$ ipython --no-banner

In [1]: import numpy as np

In [2]: np.set_printoptions(precision=4, suppress=True, linewidth=140, floatmode="fixed")

In [3]: out = np.array([[-3, 1, 0, -1, 0, -2, 1, -1, -3, 3, 2, -1, -2, 0],
   ...:     [-2, -2, -3, 1, -1, -3, 2, 0, -1, -1, 0, 0, 2, -3]])

In [4]: feats = out.T @ out

In [5]: feats
Out[5]: 
array([[13,  1,  6,  1,  2, 12, -7,  3, 11, -7, -6,  3,  2,  6],
       [ 1,  5,  6, -3,  2,  4, -3, -1, -1,  5,  2, -1, -6,  6],
       [ 6,  6,  9, -3,  3,  9, -6,  0,  3,  3,  0,  0, -6,  9],
       [ 1, -3, -3,  2, -1, -1,  1,  1,  2, -4, -2,  1,  4, -3],
       [ 2,  2,  3, -1,  1,  3, -2,  0,  1,  1,  0,  0, -2,  3],
       [12,  4,  9, -1,  3, 13, -8,  2,  9, -3, -4,  2, -2,  9],
       [-7, -3, -6,  1, -2, -8,  5, -1, -5,  1,  2, -1,  2, -6],
       [ 3, -1,  0,  1,  0,  2, -1,  1,  3, -3, -2,  1,  2,  0],
       [11, -1,  3,  2,  1,  9, -5,  3, 10, -8, -6,  3,  4,  3],
       [-7,  5,  3, -4,  1, -3,  1, -3, -8, 10,  6, -3, -8,  3],
       [-6,  2,  0, -2,  0, -4,  2, -2, -6,  6,  4, -2, -4,  0],
       [ 3, -1,  0,  1,  0,  2, -1,  1,  3, -3, -2,  1,  2,  0],
       [ 2, -6, -6,  4, -2, -2,  2,  2,  4, -8, -4,  2,  8, -6],
       [ 6,  6,  9, -3,  3,  9, -6,  0,  3,  3,  0,  0, -6,  9]])

In [6]: vals, vecs = np.linalg.eigh(feats)

In [7]: vec = np.array([3, 1, 3, 0, 2, 1, 1, 3, 2, 2, 3, 2, 1, 1])

In [8]: np.round(np.linalg.eigvalsh(feats[1:, 1:]), 4) + 0
Out[8]: array([ 0.0000,  0.0000,  0.0000,  0.0000,  0.0000,  0.0000,  0.0000,  0.0000,  0.0000,  0.0000,  0.0000, 34.8769, 43.1231])

In [9]: print(round(float(vec @ feats @ vec / (vec @ vec)), 4), np.round(vals[0], 4), np.round(vals[-1], 4))
12.7193 -0.0 52.6589

In [10]: vals, vecs = np.linalg.eigvalsh(feats)
---------------------------------------------------------------------------
ValueError                                Traceback (most recent call last)
Cell In[10], line 1
----> 1 vals, vecs = np.linalg.eigvalsh(feats)

ValueError: too many values to unpack (expected 2)

In [11]: vals, vecs = np.linalg.eigh(feats)

In [12]: print(vals.round(4) + 0)
[ 0.0000  0.0000  0.0000  0.0000  0.0000  0.0000  0.0000  0.0000  0.0000  0.0000  0.0000  0.0000 38.3411 52.6589]

In [13]: np.abs(vecs[:, -1])
Out[13]: array([0.4742, 0.1277, 0.3215, 0.0205, 0.1072, 0.4948, 0.3010, 0.0866, 0.3671, 0.1527, 0.1733, 0.0866, 0.0411, 0.3215])

In [14]: np.round(np.linalg.eigvalsh(feats @ feats), 4) + 0
Out[14]: 
array([   0.0000,    0.0000,    0.0000,    0.0000,    0.0000,    0.0000,    0.0000,    0.0000,    0.0000,    0.0000,    0.0000,    0.0000,
       1470.0391, 2772.9609])

In [15]: out = feats / np.sqrt((feats ** 2).mean(axis=1, keepdims=True))

In [16]: np.linalg.norm(out, axis=1)
Out[16]: array([3.7417, 3.7417, 3.7417, 3.7417, 3.7417, 3.7417, 3.7417, 3.7417, 3.7417, 3.7417, 3.7417, 3.7417, 3.7417, 3.7417])

In [17]: np.linalg.matrix_rank(feats - feats.mean(axis=1, keepdims=True))
Out[17]: np.int64(2)

In [18]: rank = np.linalg.matrix_rank(feats)

In [19]: rank
Out[19]: np.int64(2)

In [20]: N = np.linalg.svd(feats)[2][rank:].T

In [21]: print([int(np.linalg.matrix_rank(np.delete(feats, i, axis=0))) for i in range(14)])
[2, 2, 2, 2, 2, 2, 2, 2, 2, 2, 2, 2, 2, 2]

In [22]: np.allclose(feats @ N, 0)
Out[22]: True

In [23]: np.linalg.matrix_rank(feats.T @ feats), np.linalg.matrix_rank(feats @ feats.T)
Out[23]: (np.int64(2), np.int64(2))

In [24]: J = np.load("data.npy")

In [25]: J
Out[25]: 
array([[-15.3844,   8.2234, -11.0018, -14.4392,  11.3629,  21.7717, -24.1678,  -8.1905,  14.9389, -16.4229,  15.9472,  15.3514,  17.8677],
       [-12.1370,   6.1516,  -9.5271, -11.7527,   8.9059,  17.3941, -20.4220,  -7.2460,  11.8819, -13.4311,  12.1739,  13.2315,  13.9448],
       [  0.0766,  -0.9225,  -0.7686,  -0.9184,   0.2568,  -0.3004,  -1.7602,  -0.5110,  -0.2247,  -1.3974,  -0.7020,   1.3570,  -0.7407],
       [  0.0788,  -0.9194,  -0.7603,  -0.9116,   0.2545,  -0.3041,  -1.7443,  -0.5042,  -0.2269,  -1.3882,  -0.7004,   1.3449,  -0.7406],
       [  0.0866,  -0.9072,  -0.7294,  -0.8861,   0.2462,  -0.3170,  -1.6851,  -0.4791,  -0.2345,  -1.3540,  -0.6937,   1.2997,  -0.7393],
       [  0.1194,  -0.8168,  -0.5534,  -0.7356,   0.2009,  -0.3682,  -1.3414,  -0.3384,  -0.2629,  -1.1465,  -0.6351,   1.0358,  -0.7071],
       [  0.0974,  -0.4264,  -0.1733,  -0.3322,   0.0966,  -0.2775,  -0.5178,  -0.0678,  -0.1891,  -0.5417,  -0.3314,   0.3967,  -0.4092],
       [  0.0647,  -0.2688,  -0.0914,  -0.2048,   0.0625,  -0.1868,  -0.3010,  -0.0250,  -0.1261,  -0.3374,  -0.2067,   0.2291,  -0.2630],
       [ -0.2332,   2.5857,  -0.5477,   2.6266,  -1.5955,   2.3277,   1.6760,  -1.4662,   1.4175,   4.3265,   1.1273,  -0.8863,   2.5774],
       [ -0.0611,   3.1334,  -0.9008,   3.5392,  -2.3077,   2.8091,   2.0259,  -2.1290,   1.6685,   5.7623,   1.0591,  -0.9433,   3.0457],
       [  2.6451,   5.2510,  -3.4808,  10.3201,  -8.1877,   4.0344,   4.4905,  -6.8958,   1.9067,  15.9380,  -1.7247,  -1.0003,   3.9638],
       [  3.5626,   5.5142,  -4.1084,  12.0880,  -9.7957,   3.9842,   5.1604,  -8.0737,   1.7164,  18.5131,  -2.7759,  -1.0031,   3.8167],
       [  6.2096,   5.9133,  -5.6894,  16.7664, -14.1181,   3.4524,   7.0018, -11.0888,   0.9432,  25.2433,  -5.8830,  -1.0341,   3.0231],
       [  7.9934,   6.0021,  -6.6337,  19.7082, -16.8705,   2.8969,   8.2050, -12.9221,   0.3081,  29.4286,  -8.0121,  -1.0735,   2.3026],
       [  9.2115,   6.0085,  -7.2401,  21.6534, -18.7010,   2.4572,   9.0175, -14.1120,  -0.1605,  32.1805,  -9.4758,  -1.1080,   1.7542]])

In [26]: # null space of dimension 10

In [27]: print([round(float(x), 4) for x in np.linalg.svd(J, compute_uv=False)[:3]])
[94.712, 60.3925, 9.1782]

In [28]: print(np.linalg.cond(J) > 100)
True

In [29]: np.linalg.matrix_rank(J, rtol=0.1)
Out[29]: np.int64(2)

In [30]: np.argsort(-np.linalg.norm(J, axis=0).round(6), kind="stable")[:3]
Out[30]: array([9, 3, 6])

In [31]: np.allclose(J[:-1].T @ np.linalg.lstsq(J[:-1].T, J[-1])[0], J[-1])
Out[31]: True

In [32]: try:
    ...:     np.linalg.inv(J)
    ...: except np.linalg.LinAlgError as e:
    ...:     print(repr(e))
    ...: 
LinAlgError('Last 2 dimensions of the array must be square')

In [33]: round(np.trace(np.linalg.pinv(J) @ J), 4)
Out[33]: np.float64(3.0)

In [34]: np.abs(np.diag(np.linalg.qr(J)[1])) > 1e-9
Out[34]: array([ True,  True,  True, False, False, False, False, False, False, False, False, False, False])

In [35]: U, s, Vh = np.linalg.svd(J)

In [36]: print(np.argmax(s[:-1] / (s[1:] + 1e-6)) + 1)
3

In [37]: out = U[:, :3] @ np.diag(s[:3]) @ Vh[:3]

In [38]: print(round(np.linalg.norm(J - out, 2), 4), np.round(s[3], 4))
0.0 0.0

In [39]: np.linalg.matrix_rank(J, rtol=0.05)
Out[39]: np.int64(3)

In [40]: arr = np.cumsum(np.array([[-3, 1, -5],
    ...:     [4, -3, 4],
    ...:     [-1, 1, -2],
    ...:     [-3, -4, 0],
    ...:     [5, 5, 4],
    ...:     [-5, -4, -1],
    ...:     [4, -2, 0],
    ...:     [-3, 2, 2],
    ...:     [1, -5, 1],
    ...:     [4, -2, 4],
    ...:     [-2, -4, 2],
    ...:     [1, 3, 4],
    ...:     [-4, 1, -2],
    ...:     [-4, 4, 0],
    ...:     [0, -1, 5],
    ...:     [-1, 0, 1],
    ...:     [2, -2, -1]]), axis=0)

In [41]: arr
Out[41]: 
array([[ -3,   1,  -5],
       [  1,  -2,  -1],
       [  0,  -1,  -3],
       [ -3,  -5,  -3],
       [  2,   0,   1],
       [ -3,  -4,   0],
       [  1,  -6,   0],
       [ -2,  -4,   2],
       [ -1,  -9,   3],
       [  3, -11,   7],
       [  1, -15,   9],
       [  2, -12,  13],
       [ -2, -11,  11],
       [ -6,  -7,  11],
       [ -6,  -8,  16],
       [ -7,  -8,  17],
       [ -5, -10,  16]])

In [42]: np.round(np.linalg.norm(arr, 1), 4), round(float(np.linalg.norm(arr, np.inf)), 4)
Out[42]: (np.float64(118.0), 32.0)

In [43]: np.round(np.linalg.norm(arr[15] - arr[9]), 4)
Out[43]: np.float64(14.4568)
